$ python -q
>>> import numpy as np
>>> np.set_printoptions(precision=1, suppress=True, linewidth=100, sign=" ")
>>> J = np.load("case8.npy")
>>> J
array([[ 7,  0,  0,  0,  0],
       [ 0, -4,  0,  0,  0],
       [ 0,  0,  5,  0,  0],
       [ 0,  0,  0,  6,  0],
       [ 0,  0,  0,  0, -5]])
>>> w1 = np.array([[2, -1, -3], [-1, 3, 2], [2, -1, -2], [-2, 2, -1], [1, -2, 1]])
>>> beta = np.array([-5, 5, 4])
>>> hid = np.maximum(J @ w1 + beta, 0)
>>> hid
array([[  9,   0,   0],
       [  0,   0,   0],
       [  5,   0,   0],
       [  0,  17,   0],
       [  0,  15,   0]])
>>> np.linalg.matrix_rank(hid)
np.int64(2)
>>> print((hid > 0).mean(axis=0))
[ 0.4  0.4  0. ]
>>> (hid > 0).astype(int)
array([[ 1,  0,  0],
       [ 0,  0,  0],
       [ 1,  0,  0],
       [ 0,  1,  0],
       [ 0,  1,  0]])
>>> W2 = np.array([[9, -7, 3], [-2, -3, 5], [-6, 2, -6]])
>>> w1 @ W2
array([[ 38, -17,  19],
       [-27,   2,   0],
       [ 32, -15,  13],
       [-16,   6,  10],
       [  7,   1, -13]])
>>> print((hid @ W2).round(6).argmax(axis=1))
[ 0  0  0  2  2]
>>> K = np.load("arr.npy")
>>> K
array([[ 5.,  1.,  0.],
       [ 0.,  5.,  1.],
       [ 0.,  0.,  5.]])
>>> vec = np.array([-1, -1, 0])
>>> rhs = K @ vec
>>> rhs
array([-6., -5.,  0.])
>>> np.linalg.solve(K, 2 * rhs)
array([-2., -2.,  0.])
>>> np.linalg.solve(K, K[:, 1])
array([ 0.,  1.,  0.])
>>> np.linalg.solve(K.T, K[2])
array([ 0.,  0.,  1.])
>>> print(np.linalg.solve(K, rhs))
[-1. -1.  0.]
>>> feats = np.array([[-4, 0, 2], [-4, 0, 2], [1, 2, 2]])
>>> feats
array([[-4,  0,  2],
       [-4,  0,  2],
       [ 1,  2,  2]])
>>> np.linalg.matrix_rank(feats, rtol=0.1)
np.int64(2)
>>> np.argsort(-np.linalg.norm(feats, axis=0).round(6), kind="stable")[:3]
array([ 0,  2,  1])
>>> [round(float(x), 1) for x in np.linalg.svd(feats, compute_uv=False)[:3]]
[6.3, 3.0, 0.0]
>>> w1 = np.array([[-2, 0], [-2, -1], [-1, 2]])
>>> beta = np.array([1, 4])
>>> hid = np.maximum(feats @ w1 + beta, 0)
>>> hid
array([[ 7,  8],
       [ 7,  8],
       [ 0,  6]])
>>> np.linalg.matrix_rank(hid)
np.int64(2)
>>> W2 = np.array([[0, -3], [3, -1]])
>>> w1 @ W2
array([[ 0,  6],
       [-3,  7],
       [ 6,  1]])
>>> def softmax(z):
...     e = np.exp(z - z.max(axis=-1, keepdims=True))
...     return e / e.sum(axis=-1, keepdims=True)
... 
>>> softmax(hid[0])
array([ 0.3,  0.7])
>>> S = hid @ hid.T / np.sqrt(2)
>>> print(softmax(S).round(6).argmax(axis=1))
[ 0  0  0]
>>> np.round(softmax(S), 1) + 0
array([[ 0.5,  0.5,  0. ],
       [ 0.5,  0.5,  0. ],
       [ 0.5,  0.5,  0. ]])
>>> proj = np.triu(np.array([[-1, 0, -1], [1, -2, 1], [-2, 0, 2]]), 1) + np.eye(3)
>>> Y = proj @ feats @ np.linalg.inv(proj)
>>> np.trace(Y), np.trace(feats)
(np.float64(-2.0), np.int64(-2))
>>> np.round(np.poly(Y), 1) + 0
array([  1.,   2., -14.,   0.])
>>> m1 = np.load("w.npy")
>>> m1
array([[-21.3,   4. , -15.4],
       [-19.3,   3.8, -13.6],
       [-10.5,   3.1,  -6.2],
       [ -3.1,   2. ,  -1. ],
       [ -0.5,   1.2,   0.1],
       [ -0.2,   0.9,   0.1],
       [  0.1,   0.2,   0. ],
       [  0. ,  -0.1,   0. ],
       [ -0.4,  -0.5,   0.2],
       [ -0.7,  -0.9,   0.6],
       [ -0.9,  -1.3,   1.6],
       [ -1. ,  -1.5,   2.4],
       [ -1. ,  -2. ,   5. ],
       [ -0.8,  -2.3,   6.9],
       [ -0.4,  -2.6,   9.6],
       [  1.7,  -3.3,  18.2],
       [  1.9,  -3.3,  19. ],
       [  2. ,  -3.3,  19.4]])
>>> proj = m1 @ np.linalg.solve(m1.T @ m1, m1.T)
>>> np.round(np.diag(proj), 1) + 0
array([ 0.5,  0.4,  0.2,  0.2,  0.1,  0.1,  0. ,  0. ,  0. ,  0.1,  0.1,  0.1,  0.1,  0.1,  0.1,
        0.3,  0.3,  0.3])
>>> np.linalg.matrix_rank(np.eye(18) - proj)
np.int64(15)
>>> A = np.array([[0, 3], [1, 2]])
>>> A
array([[ 0,  3],
       [ 1,  2]])
>>> np.einsum("ii->", A)
np.int64(2)
>>> np.einsum("ij,ji->", A, A)
np.int64(10)
>>> round(float(np.linalg.eigvals(A).sum().real), 1)
2.0
>>> round(np.linalg.det(A[::-1]), 1)
np.float64(3.0)
>>> Y = np.array([[-0.9, -1.9], [0.8, -0.3], [-0.6, 0.6], [0.1, 0.9], [0.1, 0.7]])
>>> W2 = np.array([[0.6, -0.4, -0.6, 0.4], [0.6, -1.2, -1.3, -1.8]])
>>> E = Y @ W2
>>> E.round(1) + 0
array([[-1.7,  2.6,  3. ,  3.1],
       [ 0.3,  0. , -0.1,  0.9],
       [ 0. , -0.5, -0.4, -1.3],
       [ 0.6, -1.1, -1.2, -1.6],
       [ 0.5, -0.9, -1. , -1.2]])
>>> q, V = np.linalg.qr(A[:, :1])[0], np.linalg.qr(A[:, 1:])[0]
>>> sigma = np.linalg.svd(q.T @ V, compute_uv=False)
>>> (sigma > 0.9).sum()
np.int64(0)
>>> np.round(np.linalg.norm(q @ q.T - V @ V.T, 2), 1)
np.float64(0.8)
>>> np.degrees(np.arccos(sigma.clip(0, 1)))
array([ 56.3])
>>> ev, V = np.linalg.eig(A)
>>> print(np.sort(np.linalg.eigvals(np.linalg.inv(A))))
[-1.   0.3]
>>> np.sort(np.linalg.eigvals(A.T))
array([-1.,  3.])
>>> round(float(np.linalg.det(A)), 1)
-3.0
>>> (A + A.T) / 2
array([[ 0.,  2.],
       [ 2.,  2.]])
>>> np.linalg.matrix_power(A, 3)
array([[  6,  21],
       [  7,  20]])
>>> np.round(np.abs(np.linalg.eigvals(A)).max(), 1)
np.float64(3.0)
>>> (A - A.T) / 2
array([[ 0.,  1.],
       [-1.,  0.]])
>>> cov = A.T @ A
>>> print(np.linalg.svd(A, compute_uv=False) ** 2)
[ 13.3   0.7]
>>> (A @ A.T).shape
(2, 2)
>>> u = np.array([-2, 0, 1])
>>> print(np.array([np.convolve(row, u, "same") for row in A]))
[[ 0 -6  0]
 [-2 -4  1]]
>>> np.convolve(A[1], u)
array([-2, -4,  1,  2])
>>> W0 = np.load("m.npy")
>>> W0
array([[-2.,  0.,  0., -3.,  0.],
       [ 0., -2., -3.,  0., -3.],
       [ 0., -3., -2.,  0., -3.],
       [-3.,  0.,  0., -2.,  0.],
       [ 0., -3., -3.,  0., -2.]])
>>> Y = np.array([[3, 3, 0], [7, 3, 4], [7, 3, 8], [8, 2, 7], [9, 2, 1]])
>>> W0 @ Y
array([[-30., -12., -21.],
       [-62., -21., -35.],
       [-62., -21., -31.],
       [-25., -13., -14.],
       [-60., -22., -38.]])
>>> np.einsum("ik,kj->ij", W0, Y)
array([[-30., -12., -21.],
       [-62., -21., -35.],
       [-62., -21., -31.],
       [-25., -13., -14.],
       [-60., -22., -38.]])
>>> np.einsum("ij->j", W0)
array([-5., -8., -8., -5., -8.])
>>> print(np.vstack([W0, Y.T]).shape)
(8, 5)
>>> np.einsum("ik,kj->ji", W0, Y)
array([[-30., -62., -62., -25., -60.],
       [-12., -21., -21., -13., -22.],
       [-21., -35., -31., -14., -38.]])
>>> print(np.einsum("ij,ij->i", W0, W0))
[ 13.  22.  22.  13.  22.]
>>> Y.T @ W0.T
array([[-30., -62., -62., -25., -60.],
       [-12., -21., -21., -13., -22.],
       [-21., -35., -31., -14., -38.]])
>>> np.round(np.linalg.det(W0), 1)
np.float64(40.0)
>>> np.sort(np.linalg.eigvals(W0).real)
array([-8., -5.,  1.,  1.,  1.])
>>> W0 @ W0
array([[ 13.,   0.,   0.,  12.,   0.],
       [  0.,  22.,  21.,   0.,  21.],
       [  0.,  21.,  22.,   0.,  21.],
       [ 12.,   0.,   0.,  13.,   0.],
       [  0.,  21.,  21.,   0.,  22.]])
>>> ev, V = np.linalg.eig(W0)
>>> np.round(W0 @ V[:, 0] - ev[0] * V[:, 0], 1) + 0
array([ 0.,  0.,  0.,  0.,  0.])
>>> np.sort(np.linalg.eigvals(W0 @ W0))
array([  1.,   1.,   1.,  25.,  64.])
>>> np.sort(np.linalg.eigvals(np.linalg.inv(W0)))
array([-0.2, -0.1,  1. ,  1. ,  1. ])
>>> round(float(np.prod(ev)), 1)
40.0
>>> proj = np.triu(np.array([[0, 4, 6, 5, 2],
...     [5, 5, 5, 8, 1],
...     [4, 5, 0, 0, 2],
...     [7, 9, 7, 0, 0],
...     [7, 3, 4, 4, 7]]), 1) + np.eye(5)
>>> Y = proj @ W0 @ np.linalg.inv(proj)
>>> np.poly(Y)
array([  1.,  10.,   4., -82., 107., -40.])
>>> Y
array([[ -17.,   36., -108., -216.,  180.],
       [ -24.,   76., -252., -504.,  456.],
       [   0.,   -9.,   37.,   72.,  -72.],
       [  -3.,   12.,  -42.,  -83.,   78.],
       [   0.,   -3.,   12.,   24.,  -23.]])
>>> np.trace(Y), np.trace(W0)
(np.float64(-10.0), np.float64(-10.0))
>>> print(proj @ W0 - W0 @ proj)
[[-15. -24. -18.   0. -30.]
 [-24. -18.  -3.   0.  -9.]
 [  0.  -6.   9.  24.   3.]
 [  0.  12.  18.  15.   6.]
 [  0.   0.  15.  24.   9.]]
>>> round(np.linalg.det(Y), 1)
np.float64(40.0)
>>> vec = np.array([-3, 1, 0, -3, 1])
>>> h1 = np.maximum(Y @ vec, 0)
>>> np.maximum(Y @ vec, 0) - np.maximum(-Y @ vec, 0)
array([ 915., 2116., -297.,  348.,  -98.])
>>> np.maximum(Y @ (3 * vec), 0)
array([ 2745.,  6348.,     0.,  1044.,     0.])
>>> Y * (h1 > 1e-9)[:, None]
array([[ -17.,   36., -108., -216.,  180.],
       [ -24.,   76., -252., -504.,  456.],
       [   0.,   -0.,    0.,    0.,   -0.],
       [  -3.,   12.,  -42.,  -83.,   78.],
       [   0.,   -0.,    0.,    0.,   -0.]])
>>> Y = np.array([[0, 2], [1, 2], [1, 0]])
>>> mat = np.kron(np.eye(3, dtype=int), Y)
>>> mat
array([[ 0,  2,  0,  0,  0,  0],
       [ 1,  2,  0,  0,  0,  0],
       [ 1,  0,  0,  0,  0,  0],
       [ 0,  0,  0,  2,  0,  0],
       [ 0,  0,  1,  2,  0,  0],
       [ 0,  0,  1,  0,  0,  0],
       [ 0,  0,  0,  0,  0,  2],
       [ 0,  0,  0,  0,  1,  2],
       [ 0,  0,  0,  0,  1,  0]])
>>> Y = np.c_[mat[:, :5] @ np.array([[3, 1, 0, 1, 3],
...     [2, 3, 2, 2, 3],
...     [2, 2, 0, 3, 0],
...     [0, 2, 3, 2, 3],
...     [0, 1, 3, 0, 1]]), np.array([1, 0, 0, 0, 0, 1, 1, 1, 0])]
>>> Y
array([[ 4,  6,  4,  4,  6,  1],
       [ 7,  7,  4,  5,  9,  0],
       [ 3,  1,  0,  1,  3,  0],
       [ 0,  4,  6,  4,  6,  0],
       [ 2,  6,  6,  7,  6,  0],
       [ 2,  2,  0,  3,  0,  1],
       [ 0,  0,  0,  0,  0,  1],
       [ 0,  1,  3,  0,  1,  1],
       [ 0,  1,  3,  0,  1,  0]])
>>> np.linalg.matrix_rank(np.c_[mat, Y])
np.int64(7)
>>> np.linalg.norm(np.linalg.qr(mat)[0].T @ Y, axis=0) ** 2 / ((Y ** 2).sum(axis=0) + 1e-12)
array([ 1. ,  1. ,  1. ,  1. ,  1. ,  0.8])
>>> print(np.round(np.linalg.lstsq(mat, Y[:, 0])[0], 1) + 0)
[ 3.  2.  2.  0.  0.  0.]
>>> np.linalg.matrix_rank(Y)
np.int64(6)
>>> np.round(np.linalg.norm(Y - mat @ np.linalg.lstsq(mat, Y)[0], axis=0), 1) + 0
array([ 0. ,  0. ,  0. ,  0. ,  0. ,  0.8])
